$ python -q
>>> import numpy as np
>>> np.set_printoptions(precision=2, suppress=True, linewidth=200, floatmode="fixed")
>>> out = np.array([[0], [4], [9], [2], [2]])
>>> C = np.array([[0, 2, 1, 2, -2, 1]])
>>> M = out @ C
>>> M
array([[  0,   0,   0,   0,   0,   0],
       [  0,   8,   4,   8,  -8,   4],
       [  0,  18,   9,  18, -18,   9],
       [  0,   4,   2,   4,  -4,   2],
       [  0,   4,   2,   4,  -4,   2]])
>>> # column 3 repeats column 1
>>> theta = np.radians(45)
>>> Rm = np.eye(6)
>>> Rm[5, 5] = Rm[2, 2] = np.cos(theta)
>>> Rm[5, 2], Rm[2, 5] = -np.sin(theta), np.sin(theta)
>>> print(Rm)
[[ 1.00  0.00  0.00  0.00  0.00  0.00]
 [ 0.00  1.00  0.00  0.00  0.00  0.00]
 [ 0.00  0.00  0.71  0.00  0.00  0.71]
 [ 0.00  0.00  0.00  1.00  0.00  0.00]
 [ 0.00  0.00  0.00  0.00  1.00  0.00]
 [ 0.00  0.00 -0.71  0.00  0.00  0.71]]
>>> out = M @ Rm.T
>>> round(np.linalg.det(Rm), 2), np.round(np.trace(Rm), 2)
(np.float64(1.0), np.float64(5.41))
>>> np.abs(out - M).max(axis=0)
array([0.00, 0.00, 3.73, 0.00, 0.00, 9.00])
>>> out.round(2) + 0
array([[  0.00,   0.00,   0.00,   0.00,   0.00,   0.00],
       [  0.00,   8.00,   5.66,   8.00,  -8.00,   0.00],
       [  0.00,  18.00,  12.73,  18.00, -18.00,   0.00],
       [  0.00,   4.00,   2.83,   4.00,  -4.00,   0.00],
       [  0.00,   4.00,   2.83,   4.00,  -4.00,   0.00]])
>>> np.allclose(np.linalg.norm(M, axis=1), np.linalg.norm(out, axis=1))
True
>>> left, sig, vt = np.linalg.svd(M)
>>> sig.round(2) + 0
array([38.34,  0.00,  0.00,  0.00,  0.00])
>>> out = left[:, :1] @ np.diag(sig[:1]) @ vt[:1]
>>> np.linalg.matrix_rank(out)
np.int64(1)
>>> round(float(np.linalg.norm(M - out, 2)), 2), round(float(sig[1]), 2)
(0.0, 0.0)
>>> round(np.abs(M - out).max(), 2)
np.float64(0.0)
>>> np.linalg.matrix_rank(M, rtol=0.05)
np.int64(1)
>>> out
array([[  0.00,   0.00,   0.00,   0.00,   0.00,   0.00],
       [  0.00,   8.00,   4.00,   8.00,  -8.00,   4.00],
       [  0.00,  18.00,   9.00,  18.00, -18.00,   9.00],
       [  0.00,   4.00,   2.00,   4.00,  -4.00,   2.00],
       [  0.00,   4.00,   2.00,   4.00,  -4.00,   2.00]])
